% ipython --no-banner

In [1]: import numpy as np

In [2]: np.set_printoptions(precision=2, suppress=True, linewidth=200)

In [3]: rnd = lambda a: np.round(a, 2) + 0

In [4]: feats = np.load("run14.npy")

In [5]: feats
Out[5]: 
array([[  4.08,  -6.05,   1.84,  -0.59,  -5.56,   0.88,  -5.59,   5.64],
       [ 21.53,  -3.18,  -1.06,   0.44,  -5.89,   1.08,  -7.65,  -8.97],
       [ 12.73, -10.3 ,   3.92,   0.39,  -5.09,  -2.76,  -5.55,  -6.79],
       [ 23.93,  -2.43,   3.72,  -2.6 ,  -3.04,   1.41,   1.09,   1.03],
       [ -3.74,  20.11,   0.67,   2.67,  -8.62,   1.86,  -2.36, -14.12],
       [-31.87,   3.8 ,   5.06,   3.04,  11.16,   0.76,  -7.81,  -0.43],
       [ -3.86,  10.59,   1.59,  -0.6 ,   6.6 ,  -0.8 ,   0.34,  27.14],
       [  0.63,  10.53,  -3.32,   1.87,  -4.57,   2.34,   2.92,   8.3 ],
       [ -7.97, -16.31,  -2.82,   1.57,   3.63,  -1.68,  -0.26, -29.02],
       [  3.37,  -8.53,  -1.54,   2.17,  -2.9 ,  -1.58,   2.78, -20.17],
       [-14.01,  -5.14,  -4.12,  -0.05,  -8.84,   2.11,  -2.08,  -7.24],
       [ 41.66,  -7.41,   7.45,  -1.52,   3.47,  -2.66,  -7.76,  11.86],
       [ 25.63,  -6.06, -11.83,   0.01,  -1.56,   1.4 ,   3.42, -11.33],
       [ -2.39,  -8.17,   5.26,  -1.56,  -5.76,   0.56,   2.02,   5.51],
       [  7.16,  -0.29,   7.97,   0.4 ,  -3.73,  -2.05,  -5.11,  -6.32],
       [ 12.03, -10.2 ,   4.81,  -0.08,  -8.19,  -1.19,  -4.71, -13.94],
       [-55.47,   0.73,  -2.53,   1.92,   4.84,  -2.68,   3.89,  -2.58],
       [ -0.62,   6.03,  -5.56,   0.57,   4.89,  -2.56,  -2.46,   6.3 ],
       [ -5.64,   6.23,   6.27,   3.76,   0.49,   0.05,  -0.87,  -1.89],
       [  8.36, -19.76,  -7.79,   1.62, -10.86,  -0.89,  -1.79,  -3.91],
       [ 17.33,   6.66,   2.01,  -0.11,  -0.14,   0.54,   2.4 ,   3.31],
       [ 12.01,   3.13,  -2.27,  -2.08,  -3.97,   0.59,   0.25,   5.28],
       [  3.25,  -1.29,   4.58,   3.24,   1.31,  -0.35,  -1.58,  -7.54],
       [ 43.28,  -0.02,   2.8 ,  -1.25,  -9.89,   2.42,  -4.74, -13.43],
       [  2.05,  -5.11,   1.31,   1.79,  -6.51,   3.2 ,   2.94,  -9.18]])

In [6]: z = feats[:, 5] > np.median(feats[:, 5])

In [7]: f = feats[z].mean(axis=0) - feats[~z].mean(axis=0)

In [8]: rnd(f)
Out[8]: array([ 4.27,  3.49, -1.57, -0.88, -3.98,  2.98,  0.12,  0.11])

In [9]: cen = feats - feats.mean(axis=0)

In [10]: V = np.linalg.svd(cen)[2][:6]

In [11]: other = cen - cen @ V.T @ V

In [12]: rnd((cen @ V.T).std(axis=0))
Out[12]: array([20.4 , 12.29,  7.34,  5.28,  4.48,  2.93])

In [13]: rnd(np.cov(cen @ V.T, rowvar=False))
Out[13]: 
array([[433.47,   0.  ,   0.  ,   0.  ,   0.  ,   0.  ],
       [  0.  , 157.39,   0.  ,   0.  ,   0.  ,   0.  ],
       [  0.  ,   0.  ,  56.1 ,   0.  ,   0.  ,   0.  ],
       [  0.  ,   0.  ,   0.  ,  29.08,   0.  ,   0.  ],
       [  0.  ,   0.  ,   0.  ,   0.  ,  20.9 ,   0.  ],
       [  0.  ,   0.  ,   0.  ,   0.  ,   0.  ,   8.95]])

In [14]: arr = np.load("dump.npy")

In [15]: arr
Out[15]: 
array([[-2,  0,  2,  1,  3],
       [ 0, -2,  2, -1,  0],
       [ 2,  2, -4,  3, -1],
       [ 1, -1,  3,  0, -1],
       [ 3,  0, -1, -1,  4]])

In [16]: # symmetric

In [17]: rng = np.random.default_rng(539978)

In [18]: z = rng.permutation(5)

In [19]: z
Out[19]: array([0, 1, 3, 2, 4])

In [20]: other = arr[z][:, z]

In [21]: rnd(np.linalg.det(other)), rnd(np.linalg.det(arr[z]))
Out[21]: (np.float64(-298.0), np.float64(298.0))

In [22]: np.trace(other)
Out[22]: np.int64(-4)

In [23]: np.diag(other)
Out[23]: array([-2, -2,  0, -4,  4])

In [24]: w, V = np.linalg.eigh(arr)

In [25]: rnd(np.linalg.eigvalsh(arr @ arr))
Out[25]: array([ 0.75,  5.81, 14.07, 28.51, 50.86])

In [26]: rnd(V @ np.diag(w) @ V.T)
Out[26]: 
array([[-2.,  0.,  2.,  1.,  3.],
       [ 0., -2.,  2., -1.,  0.],
       [ 2.,  2., -4.,  3., -1.],
       [ 1., -1.,  3.,  0., -1.],
       [ 3.,  0., -1., -1.,  4.]])

In [27]: w.sum(), np.trace(arr)
Out[27]: (np.float64(-4.0), np.int64(-4))

In [28]: np.abs(V[:, -1]).round(6).argmax()
Out[28]: np.int64(4)

In [29]: rnd(V.T @ V)
Out[29]: 
array([[1., 0., 0., 0., 0.],
       [0., 1., 0., 0., 0.],
       [0., 0., 1., 0., 0.],
       [0., 0., 0., 1., 0.],
       [0., 0., 0., 0., 1.]])

In [30]: other = np.linalg.inv(arr)

In [31]: rnd(np.linalg.inv(other))
Out[31]: 
array([[-2.,  0.,  2.,  1.,  3.],
       [ 0., -2.,  2., -1.,  0.],
       [ 2.,  2., -4.,  3., -1.],
       [ 1., -1.,  3.,  0., -1.],
       [ 3.,  0., -1., -1.,  4.]])

In [32]: rnd(np.linalg.det(arr) * np.linalg.det(other))
Out[32]: np.float64(1.0)

In [33]: rnd(np.linalg.slogdet(arr)[0])
Out[33]: np.float64(-1.0)

In [34]: rnd(arr @ other)
Out[34]: 
array([[1., 0., 0., 0., 0.],
       [0., 1., 0., 0., 0.],
       [0., 0., 1., 0., 0.],
       [0., 0., 0., 1., 0.],
       [0., 0., 0., 0., 1.]])

In [35]: (np.abs(other) > 1e-9).astype(int)
Out[35]: 
array([[1, 1, 1, 1, 1],
       [1, 1, 1, 1, 1],
       [1, 1, 1, 1, 1],
       [1, 1, 1, 1, 1],
       [1, 1, 1, 1, 1]])

In [36]: rnd(other)
Out[36]: 
array([[-0.1 , -0.05,  0.06,  0.23,  0.15],
       [-0.05, -0.93, -0.28,  0.3 ,  0.05],
       [ 0.06, -0.28, -0.11,  0.33,  0.01],
       [ 0.23,  0.3 ,  0.33,  0.05, -0.08],
       [ 0.15,  0.05,  0.01, -0.08,  0.12]])

In [37]: rnd(np.linalg.eigvals(arr).sum().real)
Out[37]: np.float64(-4.0)

In [38]: np.einsum("ij,ji->", arr, arr)
Out[38]: np.int64(100)

In [39]: rnd(np.linalg.det(arr.T))
Out[39]: np.float64(-298.0)

In [40]: rnd(np.linalg.eigvals(arr))
Out[40]: array([-7.13,  5.34,  2.41, -3.75, -0.87])

In [41]: rnd(np.linalg.det(arr[::-1]))
Out[41]: np.float64(-298.0)

In [42]: rnd(np.linalg.det(2 * arr)), rnd(np.linalg.det(arr))
Out[42]: (np.float64(-9536.0), np.float64(-298.0))

In [43]: x = np.array([-8, 1, -8, -9, -5])

In [44]: rhs = arr @ x

In [45]: rhs
Out[45]: array([-24,  -9,  -4, -28, -27])

In [46]: rnd(np.linalg.solve(arr.T, arr[1]))
Out[46]: array([0., 1., 0., 0., 0.])

In [47]: rnd(np.linalg.solve(arr, arr[:, 1]))
Out[47]: array([0., 1., 0., 0., 0.])

In [48]: rnd(np.linalg.solve(arr, rhs + arr[:, 4]))
Out[48]: array([-8.,  1., -8., -9., -4.])

In [49]: z = rng.integers(0, 2, 7)

In [50]: W0 = np.triu((z[:, None] == z) & (rng.random((7, 7)) < 0.8), 1).astype(int)

In [51]: W0 += W0.T

In [52]: W0
Out[52]: 
array([[0, 0, 1, 0, 0, 0, 1],
       [0, 0, 0, 1, 1, 0, 0],
       [1, 0, 0, 0, 0, 1, 1],
       [0, 1, 0, 0, 0, 0, 0],
       [0, 1, 0, 0, 0, 0, 0],
       [0, 0, 1, 0, 0, 0, 0],
       [1, 0, 1, 0, 0, 0, 0]])

In [53]: U, sv, Vt = np.linalg.svd(W0)

In [54]: rnd(sv)
Out[54]: array([2.17, 1.48, 1.41, 1.41, 1.  , 0.31, 0.  ])

In [55]: np.argmax(sv[:-1] / (sv[1:] + 1e-6)) + 1
Out[55]: np.int64(6)

In [56]: other = U[:, :6] @ np.diag(sv[:6]) @ Vt[:6]

In [57]: np.linalg.matrix_rank(other)
Out[57]: np.int64(6)

In [58]: np.linalg.matrix_rank(W0, rtol=0.05)
Out[58]: np.int64(6)

In [59]: rnd(np.linalg.norm(W0 - other, 2)), rnd(sv[6])
Out[59]: (np.float64(0.0), np.float64(0.0))

In [60]: np.linalg.matrix_rank(W0, rtol=0.1)
Out[60]: np.int64(6)

In [61]: rnd(np.linalg.norm(W0, 2) / np.linalg.norm(W0))
Out[61]: np.float64(0.63)

In [62]: [round(float(x), 2) for x in np.linalg.svd(W0, compute_uv=False)[:3]]
Out[62]: [2.17, 1.48, 1.41]

In [63]: np.argsort(-np.linalg.norm(W0, axis=0).round(6), kind="stable")[:3]
Out[63]: array([2, 0, 1])

In [64]: rnd(W0 @ np.linalg.pinv(W0) @ W0)
Out[64]: 
array([[0., 0., 1., 0., 0., 0., 1.],
       [0., 0., 0., 1., 1., 0., 0.],
       [1., 0., 0., 0., 0., 1., 1.],
       [0., 1., 0., 0., 0., 0., 0.],
       [0., 1., 0., 0., 0., 0., 0.],
       [0., 0., 1., 0., 0., 0., 0.],
       [1., 0., 1., 0., 0., 0., 0.]])

In [65]: np.linalg.lstsq(W0[:-1].T, W0[-1])[2]
Out[65]: np.int32(5)

In [66]: np.abs(np.diag(np.linalg.qr(W0)[1])) > 1e-9
Out[66]: array([ True,  True,  True,  True, False,  True,  True])

In [67]: rnd(np.trace(np.linalg.pinv(W0) @ W0))
Out[67]: np.float64(6.0)

In [68]: cov = W0.T @ W0

In [69]: rnd(np.linalg.svd(W0, compute_uv=False) ** 2)
Out[69]: array([4.71, 2.19, 2.  , 2.  , 1.  , 0.1 , 0.  ])

In [70]: (W0 @ W0.T).shape
Out[70]: (7, 7)

In [71]: np.linalg.matrix_rank(cov)
Out[71]: np.int64(6)

In [72]: np.trace(cov), (W0 ** 2).sum()
Out[72]: (np.int64(12), np.int64(12))

In [73]: np.allclose(cov, cov.T)
Out[73]: True

In [74]: w, V = np.linalg.eigh(W0)

In [75]: rnd(w)
Out[75]: array([-1.48, -1.41, -1.  ,  0.  ,  0.31,  1.41,  2.17])

In [76]: rnd(np.linalg.svd(W0, compute_uv=False))
Out[76]: array([2.17, 1.48, 1.41, 1.41, 1.  , 0.31, 0.  ])

In [77]: (w > 1e-8).sum(), (w < -1e-8).sum()
Out[77]: (np.int64(3), np.int64(3))

In [78]: rnd(np.linalg.eigvalsh(W0 + 5 * np.eye(7)))
Out[78]: array([3.52, 3.59, 4.  , 5.  , 5.31, 6.41, 7.17])

In [79]: rnd(np.abs(V[:, -1]))
Out[79]: array([0.52, 0.  , 0.61, 0.  , 0.  , 0.28, 0.52])

In [80]: rnd(V.T @ W0 @ V)
Out[80]: 
array([[-1.48,  0.  ,  0.  ,  0.  ,  0.  ,  0.  ,  0.  ],
       [ 0.  , -1.41,  0.  ,  0.  ,  0.  ,  0.  ,  0.  ],
       [ 0.  ,  0.  , -1.  ,  0.  ,  0.  ,  0.  ,  0.  ],
       [ 0.  ,  0.  ,  0.  ,  0.  ,  0.  ,  0.  ,  0.  ],
       [ 0.  ,  0.  ,  0.  ,  0.  ,  0.31,  0.  ,  0.  ],
       [ 0.  ,  0.  ,  0.  ,  0.  ,  0.  ,  1.41,  0.  ],
       [ 0.  ,  0.  ,  0.  ,  0.  ,  0.  ,  0.  ,  2.17]])

In [81]: rnd(w.sum()), np.trace(W0)
Out[81]: (np.float64(0.0), np.int64(0))

In [82]: rnd(V.T @ V)
Out[82]: 
array([[1., 0., 0., 0., 0., 0., 0.],
       [0., 1., 0., 0., 0., 0., 0.],
       [0., 0., 1., 0., 0., 0., 0.],
       [0., 0., 0., 1., 0., 0., 0.],
       [0., 0., 0., 0., 1., 0., 0.],
       [0., 0., 0., 0., 0., 1., 0.],
       [0., 0., 0., 0., 0., 0., 1.]])
